$ python3 -q
>>> import numpy as np
>>> from numpy import linalg as LA
>>> np.set_printoptions(precision=2, suppress=True, linewidth=140)
>>> F = np.load("dump.npy")
>>> print(F)
[[ 3.05  2.11]
 [ 3.67 -2.01]
 [ 1.38  2.01]]
>>> W1 = np.array([[3, 0, 1], [3, 1, -1]])
>>> beta = np.array([2, -1, -2])
>>> act = np.maximum(F @ W1 + beta, 0)
>>> print((act > 0).astype(int))
[[1 1 0]
 [1 0 1]
 [1 1 0]]
>>> print((act > 0).mean(axis=0))
[1.   0.67 0.33]
>>> Z = np.array([[1, -2], [-2, 0], [1, -1]])
>>> print((act @ Z).round(6).argmax(axis=1))
[0 0 0]
>>> print(act @ Z)
[[ 15.26 -34.96]
 [ 10.66 -17.64]
 [ 10.15 -24.34]]
>>> print(W1 @ Z)
[[ 4 -7]
 [ 0 -5]]
>>> def softmax(z):
...     e = np.exp(z - z.max(axis=-1, keepdims=True))
...     return e / e.sum(axis=-1, keepdims=True)
... 
>>> print(np.round(softmax(10 * F[2]), 2) + 0)
[0. 1.]
>>> print(softmax(F).sum(axis=1))
[1. 1. 1.]
>>> att = F @ F.T / np.sqrt(2)
>>> print(softmax(att).round(6).argmax(axis=1))
[0 1 0]
>>> print(np.round(softmax(att + np.triu(np.full(att.shape, -np.inf), 1)), 2) + 0)
[[1.   0.   0.  ]
 [0.   1.   0.  ]
 [0.85 0.   0.14]]
>>> print(LA.norm(F, axis=1))
[3.71 4.18 2.44]
>>> print(np.round(LA.norm(F[2] - F[1]), 2))
4.63
>>> print(LA.norm(F, axis=0))
[4.97 3.54]
>>> print(round(LA.norm(F) ** 2 / LA.norm(F, 2) ** 2, 2))
1.49
>>> print(round(float(F[2] @ F[1]), 2))
1.02
>>> print(round(float(LA.norm(F, "nuc")), 2))
8.5
>>> blk = np.stack([F, 5 * F, F[::-1]])
>>> print(LA.matrix_rank(blk))
[2 2 2]
>>> print(np.einsum("bij,cij->bc", blk, blk))
[[ 37.21 186.04  34.41]
 [186.04 930.2  172.05]
 [ 34.41 172.05  37.21]]
>>> print(blk.shape)
(3, 3, 2)
>>> C2 = F.T @ F
>>> print(np.allclose(C2, C2.T))
True
>>> print(LA.eigvalsh(C2)[::-1])
[24.95 12.26]
>>> print(C2)
[[24.68  1.83]
 [ 1.83 12.53]]
>>> print(np.diag(C2))
[24.68 12.53]
>>> print(np.round(np.trace(C2), 2), round(float((F ** 2).sum()), 2))
37.21 37.21
>>> feats = np.load("w.npy")
>>> print(feats)
[[ 3  6  3]
 [-2 -6 -3]
 [ 0  0  0]]
>>> x0 = np.array([-6, -8, 6])
>>> h1 = np.maximum(feats @ x0, 0)
>>> print(np.maximum(feats @ x0, 0) - np.maximum(-feats @ x0, 0))
[-48  42   0]
>>> print(feats * (h1 > 1e-9)[:, None])
[[ 0  0  0]
 [-2 -6 -3]
 [ 0  0  0]]
>>> print(feats.T @ h1)
[ -84 -252 -126]
>>> print(np.flatnonzero(h1 > 1e-9))
[1]
>>> U, sv, vt = LA.svd(feats)
>>> print(sv)
[10.13  0.66  0.  ]
>>> A2 = U[:, :2] @ np.diag(sv[:2]) @ vt[:2]
>>> print(LA.matrix_rank(feats, rtol=0.05))
2
>>> A2 = feats[0, 0] * feats[1:] - np.outer(feats[1:, 0], feats[0])
>>> print(A2)
[[ 0 -6 -3]
 [ 0  0  0]]
>>> print(LA.matrix_rank(A2), LA.matrix_rank(feats))
1 2
>>> print(np.allclose(feats[:-1].T @ LA.lstsq(feats[:-1].T, feats[-1])[0], feats[-1]))
True
>>> print(np.round(np.trace(LA.pinv(feats) @ feats), 2))
2.0
>>> print(np.unique(feats.round(6), axis=0).shape)
(3, 3)
>>> print(np.abs(np.diag(LA.qr(feats)[1])) > 1e-9)
[ True  True False]
>>> print(LA.lstsq(feats[:-1].T, feats[-1])[2])
2
>>> try:
...     LA.inv(feats)
... except LA.LinAlgError as e:
...     print(e)
... 
Singular matrix
>>> print(np.argsort(-LA.norm(feats, axis=0).round(6), kind="stable")[:3])
[1 2 0]
>>> print(LA.cond(feats) > 100)
True
>>> mat = np.load("arr.npy")
>>> print(mat)
[[20  8  0]
 [56 12  0]
 [ 0  0 37]
 [ 0  4  7]
 [ 0  0 52]
 [ 0  1 18]
 [ 0  3 19]
 [16  0  2]
 [ 0  1  8]
 [71 10  0]
 [ 0  0 40]
 [78 12  0]
 [ 5  0  7]
 [70 16  0]
 [ 0  0 39]
 [91  0  0]
 [ 0  3  9]
 [ 2  6  0]
 [32  2  0]
 [12 12  0]
 [29  9  0]]
>>> idx = mat[:, 0] > np.median(mat[:, 0])
>>> r0 = mat[idx].mean(axis=0) - mat[~idx].mean(axis=0)
>>> print(((mat - mat.mean(axis=0)) @ r0 > 0).astype(int))
[1 1 0 0 0 0 0 0 0 1 0 1 0 1 0 1 0 0 1 0 1]
>>> data = np.load("block13.npy")
>>> print(data)
[[ 0 16  7]
 [ 0 19 19]
 [15  0  0]
 [ 3  0  0]
 [ 0  5  0]
 [ 0 25 13]
 [15  0  0]
 [11  2 11]
 [15  0  5]
 [ 0  0  0]]
>>> # row 6 repeats row 2
>>> idx = data[:, 0] > np.median(data[:, 0])
>>> r0 = data[idx].mean(axis=0) - data[~idx].mean(axis=0)
>>> print(r0)
[ 11.8 -12.6  -4.6]
>>> print(np.argsort(-np.abs(r0).round(6), kind="stable"))
[1 0 2]
>>> cen = data - data.mean(axis=0)
>>> U, sv, vt = LA.svd(cen, full_matrices=False)
>>> print(np.round(cen.mean(axis=0), 2) + 0)
[0. 0. 0.]
>>> print(np.abs(vt[-1]))
[0.39 0.62 0.69]
>>> rng = np.random.default_rng(3866)
>>> A2 = feats + rng.integers(-2, 3, (3, 2)) @ rng.integers(-2, 3, (2, 3))
>>> print(A2)
[[ 7  4  5]
 [-4 -5 -4]
 [-3  0  1]]
>>> print(A2 - feats)
[[ 4 -2  2]
 [-2  1 -1]
 [-3  0  1]]
>>> rank = LA.matrix_rank(feats)
>>> print(rank)
2
>>> null = LA.svd(feats)[2][rank:].T
>>> print(null.shape)
(3, 1)
>>> print([int(LA.matrix_rank(feats[:i])) for i in range(1, len(feats) + 1)])
[1, 2, 2]
>>> print(null[:, 0] / null[np.abs(null[:, 0]).round(6).argmax(), 0])
[ 0.  -0.5  1. ]
>>> print(null @ null.T)
[[ 0.   0.   0. ]
 [ 0.   0.2 -0.4]
 [ 0.  -0.4  0.8]]
>>> print(np.allclose(feats @ null, 0))
True
>>> print([int(LA.matrix_rank(np.delete(feats, i, axis=0))) for i in range(3)])
[1, 1, 2]
>>> print([int(LA.matrix_rank(feats[:, :j + 1])) for j in range(3)])
[1, 2, 2]
>>> m1 = np.loadtxt("m.csv", delimiter=",")
>>> print(m1)
[[1. 0. 1.]
 [0. 2. 0.]
 [2. 0. 2.]]
>>> rank = LA.matrix_rank(m1)
>>> print(rank)
2
>>> null = LA.svd(m1)[2][rank:].T
>>> print([int(LA.matrix_rank(np.delete(m1, i, axis=0))) for i in range(3)])
[2, 1, 2]
>>> print(LA.matrix_rank(m1.T @ m1), LA.matrix_rank(m1 @ m1.T))
2 2
>>> print(np.allclose(m1 @ null, 0))
True
>>> print(m1 @ null)
[[0.]
 [0.]
 [0.]]
>>> print(np.flatnonzero(LA.matrix_power((m1 != 0) + (m1.T != 0) + np.eye(3), 3)[1]))
[1]
>>> print(np.round(LA.det(m1), 2))
0.0
>>> print(np.sort(LA.eigvals(m1).real))
[0. 2. 3.]
>>> U, sv, vt = LA.svd(m1)
>>> print(sv.round(2) + 0)
[3.16 2.   0.  ]
>>> A2 = U[:, :2] @ np.diag(sv[:2]) @ vt[:2]
>>> print(np.round(LA.norm(m1 - A2) / LA.norm(m1), 2))
0.0
>>> print(LA.matrix_rank(m1, rtol=0.05))
2
>>> print(A2)
[[1. 0. 1.]
 [0. 2. 0.]
 [2. 0. 2.]]
>>> print(round(float(LA.norm(m1 - A2, 2)), 2), round(float(sv[2]), 2))
0.0 0.0
>>> arr = np.load("data.npy")
>>> print(arr)
[[-0.62 -0.69  0.28  0.26]
 [ 0.62 -0.56  0.36 -0.41]
 [-0.46  0.01 -0.18 -0.87]
 [ 0.15 -0.45 -0.87  0.09]]
>>> # columns are unit length and at right angles
>>> W1 = np.array([[2, 1, 6, 2], [3, 4, 7, 1], [1, 7, 2, 3], [3, 5, 9, 6]])
>>> beta = np.array([5, 2, 0, 2])
>>> act = np.maximum(arr @ W1 + beta, 0)
>>> print(LA.matrix_rank(act))
3
>>> print((act > 0).mean(axis=0))
[1.  0.5 0.  0.5]
>>> print((act > 0).astype(int))
[[1 1 0 1]
 [1 1 0 1]
 [1 0 0 0]
 [1 0 0 0]]
>>> Z = np.array([[-1, -2], [-4, -1], [0, -3], [3, 5]])
>>> print((act @ Z).round(6).argmax(axis=1))
[1 1 0 0]
>>> print(W1 @ Z)
[[  0 -13]
 [-16 -26]
 [-20   0]
 [ -5  -8]]
>>> A2 = np.array([[-9, 7], [2, 4]])
>>> Z = np.kron(A2, arr)
>>> print(LA.matrix_rank(Z))
8
>>> x0 = np.array([0, -1, -1, 1])
>>> print(np.sort(np.abs(np.degrees(np.angle(LA.eigvals(arr))))))
[  0.   129.44 129.44 180.  ]
>>> print(np.abs(LA.eigvals(arr)))
[1. 1. 1. 1.]
>>> print(LA.inv(arr))
[[-0.62  0.62 -0.46  0.15]
 [-0.69 -0.56  0.01 -0.45]
 [ 0.28  0.36 -0.18 -0.87]
 [ 0.26 -0.41 -0.87  0.09]]
>>> print(np.round(LA.norm(x0), 2), round(LA.norm(arr @ x0), 2))
1.73 1.73
>>> print(round(np.einsum("ij,ji->", arr, arr), 2))
1.61
>>> print(np.round(np.poly(arr), 2) + 0)
[ 1.    1.27  0.   -1.27 -1.  ]
>>> r0 = np.array([5, 2, 2])
>>> print(np.polyval(r0, arr[3]))
[2.43 2.12 4.06 2.22]
>>> A = np.load("case13.npy")
>>> print(A)
[[-1  0  0  0]
 [-2  2  0  0]
 [ 2  0  0  0]
 [ 0  2 -2  1]]
>>> print([int(LA.matrix_rank(LA.matrix_power(A, p))) for p in range(1, 5)])
[3, 3, 3, 3]
>>> print(np.sort(LA.eigvals(A)))
[-1.  0.  1.  2.]
>>> try:
...     LA.inv(A)
... except LA.LinAlgError as e:
...     print("failed:", e)
... 
failed: Singular matrix
>>> print(LA.matrix_rank(A - A[0, 0] * np.eye(4)))
3
>>> print(np.prod(np.diag(A)), round(float(LA.det(A)), 2))
0 0.0
>>> print(A @ A)
[[ 1  0  0  0]
 [-2  4  0  0]
 [-2  0  0  0]
 [-8  6 -2  1]]
